% python3 -q
>>> import numpy as np
>>> import numpy.linalg as la
>>> np.set_printoptions(suppress=True, linewidth=120)
>>> K = np.load("x.npy")
>>> K
array([[0, 0, 0, 0, 0, 0, 1, 0],
       [0, 0, 1, 0, 0, 0, 0, 1],
       [0, 1, 0, 1, 0, 1, 0, 1],
       [0, 0, 1, 0, 0, 0, 0, 0],
       [0, 0, 0, 0, 0, 0, 0, 0],
       [0, 0, 1, 0, 0, 0, 0, 1],
       [1, 0, 0, 0, 0, 0, 0, 0],
       [0, 1, 1, 0, 0, 1, 0, 0]])
>>> K @ K
array([[1, 0, 0, 0, 0, 0, 0, 0],
       [0, 2, 1, 1, 0, 2, 0, 1],
       [0, 1, 4, 0, 0, 1, 0, 2],
       [0, 1, 0, 1, 0, 1, 0, 1],
       [0, 0, 0, 0, 0, 0, 0, 0],
       [0, 2, 1, 1, 0, 2, 0, 1],
       [0, 0, 0, 0, 0, 0, 1, 0],
       [0, 1, 2, 1, 0, 1, 0, 3]])
>>> Lm = np.diag(K.sum(axis=1)) - K
>>> round(la.det(Lm[1:, 1:]))
0
>>> Lm
array([[ 1,  0,  0,  0,  0,  0, -1,  0],
       [ 0,  2, -1,  0,  0,  0,  0, -1],
       [ 0, -1,  4, -1,  0, -1,  0, -1],
       [ 0,  0, -1,  1,  0,  0,  0,  0],
       [ 0,  0,  0,  0,  0,  0,  0,  0],
       [ 0,  0, -1,  0,  0,  2,  0, -1],
       [-1,  0,  0,  0,  0,  0,  1,  0],
       [ 0, -1, -1,  0,  0, -1,  0,  3]])
>>> (la.eigvalsh(Lm) < 1e-8).sum()
np.int64(3)
>>> la.matrix_rank(Lm)
np.int64(5)
>>> rk = la.matrix_rank(Lm)
>>> rk
np.int64(5)
>>> N = la.svd(Lm)[2][rk:].T
>>> [int(la.matrix_rank(Lm[:i])) for i in range(1, len(Lm) + 1)]
[1, 2, 3, 4, 4, 5, 5, 5]
>>> N.shape
(8, 3)
>>> la.matrix_rank(Lm.T @ Lm), la.matrix_rank(Lm @ Lm.T)
(np.int64(5), np.int64(5))
>>> [int(la.matrix_rank(Lm[:, :j + 1])) for j in range(8)]
[1, 2, 3, 4, 4, 5, 5, 5]
>>> A = np.load("dump.npy")
>>> A
array([[5., 1., 0.],
       [0., 5., 1.],
       [0., 0., 5.]])
>>> w1 = np.array([[8, -2, 7, 7, 2], [-7, -2, -1, -9, 1], [8, 6, -4, -3, 8]])
>>> beta = np.array([3, 2, -1, 0, -2])
>>> H = np.maximum(A @ w1 + beta, 0)
>>> H
array([[36.,  0., 33., 26.,  9.],
       [ 0.,  0.,  0.,  0., 11.],
       [43., 32.,  0.,  0., 38.]])
>>> np.round((H > 0).mean(axis=0), 2)
array([0.67, 0.33, 0.33, 0.33, 1.  ])
>>> la.matrix_rank(H)
np.int64(3)
>>> C = np.array([[1, 2, -2], [2, -2, -1], [2, 1, 1], [-2, -1, -1], [-1, -1, 0]])
>>> H @ C
array([[  41.,   70.,  -65.],
       [ -11.,  -11.,    0.],
       [  69.,  -16., -118.]])
>>> (H @ C).round(6).argmax(axis=1)
array([1, 2, 0])
>>> x = np.array([2, -5, -3])
>>> rhs = A @ x
>>> rhs
array([  5., -28., -15.])
>>> np.round(la.solve(A, rhs), 2)
array([ 2., -5., -3.])
>>> np.round(la.solve(A, rhs + A[:, 1]), 2)
array([ 2., -4., -3.])
>>> np.round(la.solve(A, -1 * rhs), 2)
array([-2.,  5.,  3.])
>>> np.round(la.solve(A.T, A[0]), 2) + 0
array([1., 0., 0.])
>>> evals, vecs = la.eig(A)
>>> A @ vecs[:, 0] - evals[0] * vecs[:, 0]
array([0., 0., 0.])
>>> np.round(np.sort(la.eigvals(A @ A)), 2)
array([25., 25., 25.])
>>> M = np.load("run7.npy")
>>> M
array([[1.  , 0.9 , 0.81, 0.73, 0.66, 0.59, 0.53, 0.48, 0.43],
       [0.9 , 1.  , 0.9 , 0.81, 0.73, 0.66, 0.59, 0.53, 0.48],
       [0.81, 0.9 , 1.  , 0.9 , 0.81, 0.73, 0.66, 0.59, 0.53],
       [0.73, 0.81, 0.9 , 1.  , 0.9 , 0.81, 0.73, 0.66, 0.59],
       [0.66, 0.73, 0.81, 0.9 , 1.  , 0.9 , 0.81, 0.73, 0.66],
       [0.59, 0.66, 0.73, 0.81, 0.9 , 1.  , 0.9 , 0.81, 0.73],
       [0.53, 0.59, 0.66, 0.73, 0.81, 0.9 , 1.  , 0.9 , 0.81],
       [0.48, 0.53, 0.59, 0.66, 0.73, 0.81, 0.9 , 1.  , 0.9 ],
       [0.43, 0.48, 0.53, 0.59, 0.66, 0.73, 0.81, 0.9 , 1.  ]])
>>> x = np.array([-3, 5, -5, 3, -5, -5, 3, 0, -1])
>>> np.round(M @ (2 * x), 2)
array([-10.9 , -10.86, -12.96, -13.18, -14.82, -14.44, -12.22, -11.32, -10.58])
>>> M @ np.eye(9)[7]
array([0.48, 0.53, 0.59, 0.66, 0.73, 0.81, 0.9 , 1.  , 0.9 ])
>>> np.sign((M @ x).round(6))
array([-1., -1., -1., -1., -1., -1., -1., -1., -1.])
>>> np.round(M.mean(axis=0), 2)
array([0.68, 0.73, 0.77, 0.79, 0.8 , 0.79, 0.77, 0.73, 0.68])
>>> np.round(la.norm(M), 2)
np.float64(6.9)
>>> np.unravel_index(np.abs(M).argmax(), M.shape)
(np.int64(0), np.int64(0))
>>> np.round(la.svd(M, compute_uv=False), 2)
array([6.78, 1.22, 0.4 , 0.2 , 0.13, 0.09, 0.07, 0.06, 0.06])
>>> x = np.array([0, 3, 0, 3, 3, 1, 0, 0, 1])
>>> rhs = M @ x
>>> rhs.round(2)
array([7.89, 8.76, 9.09, 9.53, 9.45, 8.84, 8.1 , 7.47, 6.92])
>>> np.round(la.solve(M, rhs), 2) + 0
array([0., 3., 0., 3., 3., 1., 0., 0., 1.])
>>> np.round(la.solve(M, 3 * rhs), 2) + 0
array([0., 9., 0., 9., 9., 3., 0., 0., 3.])
>>> np.round(la.solve(M.T, M[4]), 2) + 0
array([0., 0., 0., 0., 1., 0., 0., 0., 0.])
>>> W0 = np.load("sample16.npy")
>>> W0.round(2)
array([[ -1.22, -27.18,  -1.29,  28.49,  20.15,   6.73,   9.71,  -7.48],
       [  2.43, -18.61,  -3.41,  17.01,   9.9 ,  14.92,   7.19,  -8.03],
       [ -3.17,   3.33,   2.87,  -1.64,  -3.88,   2.06,  -2.33,   4.12],
       [-11.03,  29.17,  12.32, -22.86, -21.02, -15.9 , -14.09,  19.51],
       [ -6.18,   8.99,   0.53,  -4.49,   3.38,  -4.88,  -3.61,   8.95],
       [-13.42,   3.2 ,   7.7 ,   6.38,  10.62, -21.17,  -3.46,  13.54],
       [-14.9 ,  -8.99,   9.4 ,  19.79,  19.2 , -24.39,   0.42,  10.87],
       [ -0.11,  -8.65,   5.17,   7.61,  -6.88,   9.21,   1.22,  -2.82],
       [-20.1 ,  10.36,  27.47,   1.56, -15.34, -36.07, -11.56,  21.16],
       [-20.62,   8.39,  15.37,   5.95,   9.36, -37.47,  -7.37,  21.66],
       [ 11.84, -23.36,   0.87,  13.2 , -16.09,  36.48,   7.46, -18.73],
       [ -0.45,  -3.28,   1.64,   3.  ,  -3.29,   8.3 ,   0.33,  -0.55],
       [ -6.35,  -2.68,  -2.27,   8.  ,  16.85,  -5.21,   1.36,   5.44],
       [ -3.91,  -7.67,   7.2 ,   9.5 ,  -2.65,   0.59,   0.37,   0.99],
       [  2.42,   5.4 , -10.53,  -6.33,   6.57,  14.52,   0.68,   0.21],
       [ -5.98,  -8.31,  10.64,  11.36,  -3.8 ,  -4.06,  -0.35,   2.57],
       [ -4.79,   8.3 ,   4.87,  -5.67,  -7.28,  -1.62,  -4.64,   7.17],
       [ -8.88,   5.33,  22.24,  -1.95, -27.79, -10.57,  -8.48,   9.15],
       [-18.27,   6.  ,  12.07,   6.93,  11.7 , -32.16,  -5.62,  18.82],
       [ -7.22,  12.51,   4.83,  -7.89,  -4.55,  -7.2 ,  -6.08,  10.86],
       [ -8.31,   2.67,  20.29,   0.58, -23.72,  -9.27,  -6.99,   7.84],
       [ -9.71,  -9.41,  17.14,  14.6 ,  -6.49, -12.41,  -1.75,   5.4 ],
       [-16.49,   9.49,  18.92,   0.77,  -7.27, -28.  ,  -8.86,  17.91],
       [-15.  ,  13.6 ,   5.4 ,  -2.52,  11.32, -24.91,  -6.48,  18.56],
       [-12.1 ,   8.6 ,   5.58,   0.1 ,   7.81, -18.26,  -4.8 ,  14.17],
       [ -9.49,   0.94,   4.26,   5.92,   9.54, -12.26,  -1.75,   9.26],
       [ -7.91,  -6.22,  11.3 ,  10.76,  -2.06,  -8.46,  -1.25,   5.04],
       [  1.8 ,  -4.79, -14.52,   5.22,  22.24,  13.14,   5.46,  -2.32],
       [ -2.1 ,  -2.34,  -3.85,   4.31,   9.87,   4.44,   1.61,   1.61],
       [-15.73,  -4.82,   0.5 ,  17.67,  34.54, -26.49,   1.51,  13.49],
       [-17.55,  21.75,  14.58, -10.14,  -5.28, -30.63, -11.97,  23.16],
       [ -5.06,  10.87,  -1.  ,  -7.11,   2.36,  -2.39,  -3.86,   8.59],
       [ -5.77, -10.75,  16.03,  12.8 , -12.51,  -3.44,  -1.03,   1.28],
       [ -4.15, -13.18,   9.37,  14.98,  -2.32,   0.14,   1.71,  -0.7 ],
       [ -6.87, -14.59,  14.83,  17.84,  -5.19,  -5.93,   0.7 ,   1.13],
       [ -3.52,  20.44,  -9.23, -16.85,   7.4 ,   0.87,  -4.94,  10.69],
       [ -1.87,   3.08, -14.18,   0.25,  24.59,   4.7 ,   2.64,   3.71],
       [ -6.14,  -3.35,   5.15,   7.31,   3.23,  -4.58,  -0.54,   4.63],
       [ -1.85,  -8.99,  -9.77,  11.83,  24.7 ,   4.95,   5.67,  -0.48]])
>>> left, sigma, VT = la.svd(W0)
>>> np.argmax(sigma[:-1] / (sigma[1:] + 1e-6)) + 1
np.int64(4)
>>> sigma.round(2) + 0
array([156.39, 106.02,  89.49,  26.07,   0.  ,   0.  ,   0.  ,   0.  ])
>>> other = left[:, :4] @ np.diag(sigma[:4]) @ VT[:4]
>>> np.round(la.norm(W0 - other, 2), 2), round(sigma[4], 2)
(np.float64(0.0), np.float64(0.0))
>>> round(la.norm(W0 - other) / la.norm(W0), 2)
np.float64(0.0)
